$ ipython --no-banner

In [1]: import numpy as np

In [2]: import numpy.linalg as la

In [3]: np.set_printoptions(precision=1, suppress=True, linewidth=160)

In [4]: feats = np.load("dump.npy")

In [5]: feats
Out[5]: 
array([[ 1.1,  2. ,  0.2],
       [ 0.9,  1.5,  0.2],
       [ 1.3,  2.4,  0. ],
       [ 1.1,  1.6,  0.4],
       [ 0.7,  1.7, -0.1],
       [ 1.6,  1.2, -0.1],
       [ 0.8,  2. , -0.5],
       [ 1.4,  2. , -0.1],
       [ 1. ,  1.6,  0. ],
       [ 1. ,  1.7, -0.3],
       [ 1.1,  1.9,  0. ],
       [ 1.4,  2. ,  0. ],
       [ 1. ,  1.7, -0.4],
       [ 1.2,  2.1, -0.3],
       [ 0.6,  1.7, -0.2],
       [ 1. ,  2.4,  0.6],
       [ 1.2,  2.4,  0.1],
       [ 1. ,  2.1,  0.1],
       [ 0.7,  1.8,  0.1],
       [ 0.9,  1.7, -0.1],
       [ 1. ,  2.3, -0.2],
       [ 0.8,  1.6,  0.7],
       [ 0.6,  2.2, -0.2],
       [ 1.1,  2.3,  0.5],
       [ 1.2,  2.6,  0. ],
       [ 3. ,  0.9,  1.3],
       [ 2.8,  1.3,  1.8],
       [ 3.5,  1.4,  0.7],
       [ 2.9,  1.3,  0.7],
       [ 3.3,  0.9,  1.6],
       [ 2. ,  0.6,  1.3],
       [ 3.1,  0.7,  1.2],
       [ 2.9,  0.6,  0.9],
       [ 2.7,  1.3,  0.6],
       [ 2.8,  1.2,  1. ],
       [ 2.9,  1. ,  1.5],
       [ 3. ,  0.8,  0.7],
       [ 2.9,  0.7,  1.1],
       [ 2.5,  1. ,  1.1],
       [ 2.9,  0.7,  1.1],
       [ 2.9,  1. ,  0.9],
       [ 3. ,  0.7,  0.6],
       [ 3.2,  1. ,  1.2],
       [ 2.6,  1.3,  0.9],
       [ 2.4,  1.2,  0.9],
       [ 2.7,  1.4,  0.3],
       [ 3.5,  1.1,  0.7],
       [ 2.9,  1. ,  1. ],
       [ 3.3,  0.8,  1.3],
       [ 3.1,  1.4,  1. ]])

In [6]: Z = feats[[10, 45]].astype(float)

In [7]: for _ in range(3):
   ...:     z = la.norm(feats[:, None] - Z, axis=-1).argmin(axis=1)
   ...:     Z = np.array([feats[z == j].mean(axis=0) for j in range(2)])
   ...: 

In [8]: z
Out[8]: array([0, 0, 0, 0, 0, 0, 0, 0, 0, 0, 0, 0, 0, 0, 0, 0, 0, 0, 0, 0, 0, 0, 0, 0, 0, 1, 1, 1, 1, 1, 1, 1, 1, 1, 1, 1, 1, 1, 1, 1, 1, 1, 1, 1, 1, 1, 1, 1, 1, 1])

In [9]: np.abs(Z[1] - Z[0]).argmax()
Out[9]: np.int64(0)

In [10]: Z[1] - Z[0]
Out[10]: array([ 1.9, -0.9,  1. ])

In [11]: C2 = np.cov(feats, rowvar=False)

In [12]: np.median(feats, axis=0)
Out[12]: array([1.8, 1.4, 0.6])

In [13]: np.round(np.corrcoef(feats[:, 0], feats[:, 1])[0, 1], 1)
Out[13]: np.float64(-0.8)

In [14]: C2
Out[14]: 
array([[ 1. , -0.4,  0.5],
       [-0.4,  0.3, -0.2],
       [ 0.5, -0.2,  0.4]])

In [15]: la.eigvalsh(C2)[::-1]
Out[15]: array([1.5, 0.1, 0.1])

In [16]: feats.std(axis=0)
Out[16]: array([1. , 0.6, 0.6])

In [17]: np.corrcoef(feats.T)
Out[17]: 
array([[ 1. , -0.8,  0.8],
       [-0.8,  1. , -0.7],
       [ 0.8, -0.7,  1. ]])

In [18]: C2.shape
Out[18]: (3, 3)

In [19]: proj = feats @ la.solve(feats.T @ feats, feats.T)

In [20]: np.allclose(proj @ proj, proj)
Out[20]: True

In [21]: np.round(la.eigvalsh(proj), 1) + 0
Out[21]: 
array([0., 0., 0., 0., 0., 0., 0., 0., 0., 0., 0., 0., 0., 0., 0., 0., 0., 0., 0., 0., 0., 0., 0., 0., 0., 0., 0., 0., 0., 0., 0., 0., 0., 0., 0., 0., 0., 0.,
       0., 0., 0., 0., 0., 0., 0., 0., 0., 1., 1., 1.])

In [22]: np.round(proj @ feats[:, 2], 1) + 0
Out[22]: 
array([ 0.2,  0.2,  0. ,  0.4, -0.1, -0.1, -0.5, -0.1,  0. , -0.3,  0. ,  0. , -0.4, -0.3, -0.2,  0.6,  0.1,  0.1,  0.1, -0.1, -0.2,  0.7, -0.2,  0.5,  0. ,
        1.3,  1.8,  0.7,  0.7,  1.6,  1.3,  1.2,  0.9,  0.6,  1. ,  1.5,  0.7,  1.1,  1.1,  1.1,  0.9,  0.6,  1.2,  0.9,  0.9,  0.3,  0.7,  1. ,  1.3,  1. ])

In [23]: z = feats[:, 1] > np.median(feats[:, 1])

In [24]: u = feats[z].mean(axis=0) - feats[~z].mean(axis=0)

In [25]: np.round((((feats - feats.mean(axis=0)) @ u > 0) == z).mean(), 1)
Out[25]: np.float64(1.0)

In [26]: u
Out[26]: array([-1.9,  1. , -1. ])

In [27]: ((feats - feats.mean(axis=0)) @ u > 0).astype(int)
Out[27]: array([1, 1, 1, 1, 1, 1, 1, 1, 1, 1, 1, 1, 1, 1, 1, 1, 1, 1, 1, 1, 1, 1, 1, 1, 1, 0, 0, 0, 0, 0, 0, 0, 0, 0, 0, 0, 0, 0, 0, 0, 0, 0, 0, 0, 0, 0, 0, 0, 0, 0])

In [28]: X = np.loadtxt("run18.csv", delimiter=",")

In [29]: X
Out[29]: 
array([[ 1.,  7., -1.,  4.,  9., -2.,  8.,  6.],
       [ 2.,  8.,  0.,  5., 10., -1.,  9.,  7.],
       [-3.,  3., -5.,  0.,  5., -6.,  4.,  2.],
       [-3.,  3., -5.,  0.,  5., -6.,  4.,  2.],
       [-3.,  3., -5.,  0.,  5., -6.,  4.,  2.],
       [-1.,  5., -3.,  2.,  7., -4.,  6.,  4.],
       [-1.,  5., -3.,  2.,  7., -4.,  6.,  4.],
       [-3.,  3., -5.,  0.,  5., -6.,  4.,  2.],
       [ 0.,  6., -2.,  3.,  8., -3.,  7.,  5.],
       [-1.,  5., -3.,  2.,  7., -4.,  6.,  4.]])

In [30]: # looks like rank 2

In [31]: r = la.matrix_rank(X)

In [32]: r
Out[32]: np.int64(2)

In [33]: N = la.svd(X)[2][r:].T

In [34]: la.matrix_rank(X.T @ X), la.matrix_rank(X @ X.T)
Out[34]: (np.int64(2), np.int64(2))

In [35]: N.shape
Out[35]: (8, 6)

In [36]: [int(la.matrix_rank(np.delete(X, i, axis=0))) for i in range(10)]
Out[36]: [2, 2, 2, 2, 2, 2, 2, 2, 2, 2]

In [37]: [int(la.matrix_rank(X[:i])) for i in range(1, len(X) + 1)]
Out[37]: [1, 2, 2, 2, 2, 2, 2, 2, 2, 2]

In [38]: np.allclose(X @ N, 0)
Out[38]: True

In [39]: np.argsort(-la.norm(X, axis=0).round(6), kind="stable")[:3]
Out[39]: array([4, 6, 1])

In [40]: round(la.norm(X, 2) / la.norm(X), 1)
Out[40]: np.float64(0.9)

In [41]: E = np.loadtxt("test3.csv", delimiter=",")

In [42]: E
Out[42]: 
array([[0., 0., 0., 0., 0., 0., 0., 0., 0., 0., 0., 0., 0., 0., 0., 0.],
       [0., 0., 2., 0., 1., 0., 1., 1., 2., 2., 1., 1., 0., 2., 1., 0.],
       [0., 0., 2., 0., 1., 1., 1., 2., 2., 1., 0., 0., 1., 0., 1., 2.],
       [0., 0., 0., 2., 2., 2., 0., 2., 1., 2., 0., 1., 0., 0., 1., 2.],
       [0., 0., 2., 1., 2., 0., 2., 2., 2., 0., 1., 2., 1., 0., 0., 1.],
       [0., 1., 0., 1., 2., 2., 2., 2., 0., 0., 1., 2., 0., 0., 0., 1.],
       [0., 0., 0., 0., 0., 1., 0., 1., 0., 2., 2., 2., 1., 0., 0., 1.],
       [0., 1., 2., 2., 0., 0., 2., 1., 2., 2., 1., 2., 1., 1., 0., 2.],
       [0., 0., 1., 1., 2., 0., 1., 2., 0., 2., 0., 1., 2., 2., 1., 0.],
       [0., 1., 0., 1., 0., 0., 1., 0., 1., 0., 2., 1., 0., 1., 2., 1.],
       [0., 0., 0., 1., 0., 0., 0., 1., 2., 0., 1., 1., 0., 2., 0., 1.],
       [0., 2., 2., 1., 0., 1., 0., 0., 1., 0., 0., 0., 1., 2., 0., 2.],
       [0., 1., 0., 2., 2., 0., 0., 0., 1., 1., 1., 0., 2., 1., 1., 2.],
       [0., 0., 0., 2., 0., 1., 2., 1., 1., 1., 0., 1., 2., 0., 0., 1.],
       [0., 0., 2., 1., 2., 2., 2., 2., 2., 1., 0., 1., 2., 2., 0., 2.],
       [0., 2., 1., 0., 1., 2., 2., 0., 2., 0., 1., 0., 1., 2., 0., 1.]])

In [43]: la.cond(E) > 100
Out[43]: np.True_

In [44]: la.matrix_rank(E, rtol=0.1)
Out[44]: np.int64(12)

In [45]: [round(float(x), 1) for x in la.svd(E, compute_uv=False)[:3]]
Out[45]: [14.9, 5.2, 4.3]
